$ python -q
>>> import numpy as np
>>> np.set_printoptions(precision=2, suppress=True, linewidth=200, sign=" ")
>>> m1 = np.loadtxt("m.csv", delimiter=",")
>>> m1
array([[-0.39, -1.01,  0.14,  0.77,  0.4 , -0.29,  0.51, -0.24, -0.9 ],
       [ 1.03, -0.7 , -1.93,  0.16,  0.56, -1.56, -0.09,  1.09,  0.28],
       [ 1.09, -0.33, -0.52,  0.34,  0.72, -1.11, -0.85,  0.66,  0.45],
       [ 0.31, -0.5 , -0.67,  1.22,  0.03, -1.91,  0.1 ,  0.74,  0.72],
       [-0.09,  0.1 ,  0.31,  0.24,  0.32,  0.69,  0.61, -0.9 , -0.45],
       [ 0.03,  0.23, -0.26, -1.58, -0.34, -0.45,  0.34,  1.02, -0.27],
       [ 0.32,  1.05,  0.06, -0.26, -1.2 ,  0.05, -0.11,  0.12,  0.96],
       [ 0.1 ,  0.04, -0.05,  1.01, -0.1 , -0.44,  0.11,  0.04,  0.41],
       [ 0.7 , -1.53, -1.  ,  0.96,  0.69, -0.86,  1.63,  0.92, -0.08],
       [ 0.07,  1.  , -0.58,  0.43, -0.56, -0.22, -0.8 ,  0.51,  0.98]])
>>> rng = np.random.default_rng(31)
>>> M2 = m1 + rng.integers(-2, 3, (10, 5)) @ rng.integers(-2, 3, (5, 9))
>>> M2
array([[  1.61,   2.99,   2.14,   2.77,   4.4 ,  -2.29,   0.51,  -4.24,  -4.9 ],
       [ -2.97,  -4.7 ,  -6.93,   0.16,  -2.44,  -0.56,   4.91,   5.09,   3.28],
       [ -0.91,  -4.33, -10.52,  -1.66,  -5.28,  -1.11,   3.15,   1.66,   7.45],
       [  3.31,   1.5 ,   7.33,   3.22,   8.03,   1.09,  -3.9 ,  -2.26,  -6.28],
       [  0.91,   2.1 ,   7.31,  -1.76,   5.32,   6.69,  -2.39,  -1.9 ,  -2.45],
       [ -1.97,  -1.77,  -6.26,  -4.58,  -4.34,   1.55,   3.34,   2.02,   5.73],
       [ -0.68,   3.05,  -1.94,  -6.26,  -1.2 ,   7.05,   1.89,  -1.88,   6.96],
       [  1.1 ,  -5.96,  -6.05,   3.01,  -6.1 ,  -5.44,  -1.89,   2.04,   2.41],
       [ -0.3 ,   8.47,  10.  ,   2.96,   5.69,  -4.86,   2.63,   0.92,  -7.08],
       [ -3.93,  -3.  ,  -4.58,   0.43,  -4.56,  -0.22,   3.2 ,   5.51,   3.98]])
>>> np.abs(M2 - m1).sum(axis=1)
array([ 24.,  29.,  36.,  40.,  29.,  29.,  28.,  32.,  41.,  28.])
>>> np.round(np.linalg.svd(M2 - m1, compute_uv=False), 2) + 0
array([ 34.21,  15.37,  11.1 ,   8.16,   5.06,   0.  ,   0.  ,   0.  ,   0.  ])
>>> M2 - m1
array([[  2.,   4.,   2.,   2.,   4.,  -2.,   0.,  -4.,  -4.],
       [ -4.,  -4.,  -5.,   0.,  -3.,   1.,   5.,   4.,   3.],
       [ -2.,  -4., -10.,  -2.,  -6.,   0.,   4.,   1.,   7.],
       [  3.,   2.,   8.,   2.,   8.,   3.,  -4.,  -3.,  -7.],
       [  1.,   2.,   7.,  -2.,   5.,   6.,  -3.,  -1.,  -2.],
       [ -2.,  -2.,  -6.,  -3.,  -4.,   2.,   3.,   1.,   6.],
       [ -1.,   2.,  -2.,  -6.,   0.,   7.,   2.,  -2.,   6.],
       [  1.,  -6.,  -6.,   2.,  -6.,  -5.,  -2.,   2.,   2.],
       [ -1.,  10.,  11.,   2.,   5.,  -4.,   1.,   0.,  -7.],
       [ -4.,  -4.,  -4.,   0.,  -4.,   0.,   4.,   5.,   3.]])
